$ ipython --no-banner

In [1]: import numpy as np

In [2]: np.set_printoptions(precision=1, suppress=True, linewidth=140)

In [3]: m1 = np.array([[0, 0, 0, 5, 1],
   ...:     [0, 0, 0, 0, 0],
   ...:     [4, -3, 0, 1, -3],
   ...:     [0, -5, 0, 1, 0]])

In [4]: m1
Out[4]: 
array([[ 0,  0,  0,  5,  1],
       [ 0,  0,  0,  0,  0],
       [ 4, -3,  0,  1, -3],
       [ 0, -5,  0,  1,  0]])

In [5]: # looks like rank 3

In [6]: r = np.linalg.matrix_rank(m1)

In [7]: r
Out[7]: np.int64(3)

In [8]: null = np.linalg.svd(m1)[2][r:].T

In [9]: null.shape
Out[9]: (5, 2)

In [10]: np.allclose(m1 @ null, 0)
Out[10]: True

In [11]: np.round(m1 @ null, 1) + 0
Out[11]: 
array([[0., 0.],
       [0., 0.],
       [0., 0.],
       [0., 0.]])

In [12]: print(np.round(null @ null.T, 1) + 0)
[[ 0.4  0.   0.  -0.1  0.5]
 [ 0.   0.   0.   0.   0. ]
 [ 0.   0.   1.   0.   0. ]
 [-0.1  0.   0.   0.  -0.1]
 [ 0.5  0.   0.  -0.1  0.6]]

In [13]: np.linalg.matrix_rank(m1.T @ m1), np.linalg.matrix_rank(m1 @ m1.T)
Out[13]: (np.int64(3), np.int64(3))

In [14]: blk = np.stack([m1, 4 * m1, m1[::-1]])

In [15]: print((blk @ m1.T).shape)
(3, 4, 4)

In [16]: print(blk.sum(axis=0))
[[  0  -5   0  26   5]
 [  4  -3   0   1  -3]
 [ 20 -15   0   5 -15]
 [  0 -25   0  10   1]]

In [17]: print(np.linalg.matrix_rank(blk.reshape(3, -1)))
2

In [18]: print(np.einsum("bij,cij->bc", blk, blk))
[[  87  348   10]
 [ 348 1392   40]
 [  10   40   87]]

In [19]: np.linalg.matrix_rank(blk)
Out[19]: array([3, 3, 3])

In [20]: X = np.loadtxt("arr.csv", delimiter=",")

In [21]: X
Out[21]: 
array([[ 0.3, -1. ,  0. ,  0. ,  0. ],
       [ 1. ,  0.3,  0. ,  0. ,  0. ],
       [ 0. ,  0. ,  1. ,  0. ,  0. ],
       [ 0. ,  0. ,  0. ,  1. ,  0. ],
       [ 0. ,  0. ,  0. ,  0. ,  1. ]])

In [22]: vec = np.array([-1, -1, 1, -1, 1])

In [23]: np.abs(np.linalg.eigvals(X))
Out[23]: array([1., 1., 1., 1., 1.])

In [24]: X.T @ (X @ vec)
Out[24]: array([-1., -1.,  1., -1.,  1.])

In [25]: print(round(np.linalg.det(X), 1))
1.0

In [26]: 5 - np.linalg.matrix_rank(X - np.eye(5), tol=1e-8)
Out[26]: np.int64(3)

In [27]: [p for p in range(1, 25) if np.allclose(np.linalg.matrix_power(X, p), np.eye(5))]
Out[27]: [5, 10, 15, 20]

In [28]: rng = np.random.default_rng(958029)

In [29]: idx = rng.permutation(5)

In [30]: idx
Out[30]: array([1, 4, 2, 0, 3])

In [31]: out = X[idx][:, idx]

In [32]: np.allclose(out, X)
Out[32]: False

In [33]: np.diag(out)
Out[33]: array([0.3, 1. , 1. , 0.3, 1. ])

In [34]: F = np.load("test4.npy")

In [35]: F
Out[35]: 
array([[  6.1, -10.2,  -3.6,  -0.9],
       [  4.3,  -7. ,  -7.4,   3.1],
       [  7.6,  10.5, -12.9,   8.8],
       [  5. , -10.8,  -5.2,   0.7],
       [ -1.5,  -3.5,   5.8,  -4.3],
       [  1.6,  17.5,  -3.2,   4.6],
       [  4.3, -22. ,   2.8,  -7.3],
       [  3.4,   4.7, -10.1,   7.5],
       [ -8.8, -14.5,  12.9,  -8.9],
       [  3.3,  -0.5,  -7.5,   4.7],
       [ -1.3,  11.9,   0. ,   2.3],
       [  2.9,  -8.3,   4.8,  -6.5],
       [  2.4, -25.3,   0.7,  -5.3],
       [  0.8,   9.7,   1.6,  -0.1],
       [ -2.5,   2.6,   2.4,  -0.8],
       [  5.6,  -5.9,   1.6,  -4.4],
       [ -5.1,  17.7,   0.5,   4.3],
       [  3.5,  -7.3,   1.6,  -3.8],
       [  8.4,  -5.9,  -6.4,   0.9],
       [ -2.8, -10.7,   5.6,  -5. ],
       [  4.8, -24.4,   1.2,  -6.6],
       [ -8.7, -21.6,  15. , -11.8],
       [ -4.4,  13.5,   1. ,   2.8],
       [ -8.3, -15. ,  13.1,  -9.6],
       [  0.3,  -1.8,   2.3,  -2.4],
       [ -2.1,   0.9,   4.7,  -2.8],
       [ -7.9, -17.2,  14.4, -11.1]])

In [36]: np.allclose(m1[:-1].T @ np.linalg.lstsq(m1[:-1].T, m1[-1])[0], m1[-1])
Out[36]: False

In [37]: np.unique(m1.round(6), axis=0).shape
Out[37]: (4, 5)

In [38]: np.abs(np.diag(np.linalg.qr(m1)[1])) > 1e-9
Out[38]: array([ True,  True, False, False])

In [39]: np.linalg.lstsq(m1[:-1].T, m1[-1])[2]
Out[39]: np.int32(2)

In [40]: round(float(np.trace(np.linalg.pinv(m1) @ m1)), 1)
Out[40]: 3.0

In [41]: np.round(m1 @ np.linalg.pinv(m1) @ m1, 1) + 0
Out[41]: 
array([[ 0.,  0.,  0.,  5.,  1.],
       [ 0.,  0.,  0.,  0.,  0.],
       [ 4., -3.,  0.,  1., -3.],
       [ 0., -5.,  0.,  1.,  0.]])

In [42]: Uu, sv, vt = np.linalg.svd(F)

In [43]: np.argmax(sv[:-1] / (sv[1:] + 1e-6)) + 1
Out[43]: np.int64(3)

In [44]: out = Uu[:, :3] @ np.diag(sv[:3]) @ vt[:3]

In [45]: print(round(float(np.linalg.norm(F - out, 2)), 1), np.round(sv[3], 1))
0.5 0.5

In [46]: out.round(1) + 0
Out[46]: 
array([[  6.1, -10.2,  -3.7,  -1. ],
       [  4.3,  -7. ,  -7.4,   3.2],
       [  7.6,  10.5, -12.8,   8.9],
       [  5. , -10.8,  -5.2,   0.6],
       [ -1.6,  -3.5,   5.7,  -4.5],
       [  1.6,  17.5,  -3.2,   4.6],
       [  4.3, -22. ,   2.8,  -7.3],
       [  3.4,   4.7, -10.1,   7.5],
       [ -8.8, -14.5,  12.8,  -9. ],
       [  3.3,  -0.5,  -7.5,   4.7],
       [ -1.3,  11.9,   0. ,   2.3],
       [  2.9,  -8.3,   4.9,  -6.4],
       [  2.4, -25.3,   0.7,  -5.3],
       [  0.8,   9.7,   1.6,  -0.1],
       [ -2.4,   2.6,   2.5,  -0.7],
       [  5.6,  -5.9,   1.6,  -4.4],
       [ -5.1,  17.7,   0.5,   4.3],
       [  3.5,  -7.3,   1.6,  -3.8],
       [  8.4,  -5.9,  -6.4,   0.9],
       [ -2.8, -10.7,   5.6,  -5. ],
       [  4.8, -24.4,   1.2,  -6.6],
       [ -8.7, -21.6,  15. , -11.8],
       [ -4.4,  13.5,   1.1,   2.9],
       [ -8.3, -15. ,  13.2,  -9.5],
       [  0.3,  -1.8,   2.4,  -2.3],
       [ -2.1,   0.9,   4.7,  -2.8],
       [ -7.9, -17.2,  14.4, -11.1]])

In [47]: print(np.linalg.matrix_rank(F, rtol=0.05))
3

In [48]: print(np.linalg.matrix_rank(out))
3
